% ipython --no-banner

In [1]: import numpy as np

In [2]: from numpy import linalg as LA

In [3]: np.set_printoptions(precision=1, suppress=True, linewidth=160, sign=" ")

In [4]: rnd = lambda a: np.round(a, 1) + 0

In [5]: K = np.loadtxt("a.csv", delimiter=",")

In [6]: K
Out[6]: 
array([[-10.8,  16.2,  -4.7],
       [ 11.4,  -5.4,  15.5],
       [ 18.8,  -1.9,  -6.5],
       [-15.7,   5.3, -11.2],
       [  9.8, -10. , -14.2],
       [  1.7,  17.9,   8.8],
       [ -9.3,  12.3, -12.7],
       [ 10.2,   1.8, -17.1],
       [ -0.1,  11.9, -16.1],
       [ 17.7,   7.4,   5.7],
       [ 19.4,   4.4,   2.3]])

In [7]: G = np.cov(K, rowvar=False)

In [8]: rnd(LA.eigvalsh(G)[::-1])
Out[8]: array([ 209.6,  111.9,   37.2])

In [9]: rnd(np.corrcoef(K[:, 0], K[:, 1])[0, 1])
Out[9]: np.float64(-0.5)

In [10]: rnd(np.corrcoef(K.T))
Out[10]: 
array([[ 1. , -0.5,  0.4],
       [-0.5,  1. ,  0. ],
       [ 0.4,  0. ,  1. ]])

In [11]: rnd(K.std(axis=0))
Out[11]: array([ 11.9,   8.5,  10.6])

In [12]: np.argwhere(np.triu(np.abs(np.corrcoef(K.T)) > 0.8, 1))
Out[12]: array([], shape=(0, 2), dtype=int64)

In [13]: rnd(G)
Out[13]: 
array([[156.9, -59.3,  49. ],
       [-59.3,  78.8,   4. ],
       [ 49. ,   4. , 123.1]])

In [14]: np.median(K, axis=0)
Out[14]: array([ 9.8,  5.3, -6.5])

In [15]: B = np.c_[K[:, :2] @ np.array([[3, 3], [-3, -2]]), np.array([-5, 0, 3, -8, -3, 4, 6, 5, 4, 9, -5])]

In [16]: rnd(B)
Out[16]: 
array([[-81. , -64.8,  -5. ],
       [ 50.4,  45. ,   0. ],
       [ 62.1,  60.2,   3. ],
       [-63. , -57.7,  -8. ],
       [ 59.4,  49.4,  -3. ],
       [-48.6, -30.7,   4. ],
       [-64.8, -52.5,   6. ],
       [ 25.2,  27. ,   5. ],
       [-36. , -24.1,   4. ],
       [ 30.9,  38.3,   9. ],
       [ 45. ,  49.4,  -5. ]])

In [17]: rnd(LA.norm(LA.qr(K)[0].T @ B, axis=0) ** 2 / ((B ** 2).sum(axis=0) + 1e-12))
Out[17]: array([ 1. ,  1. ,  0.2])
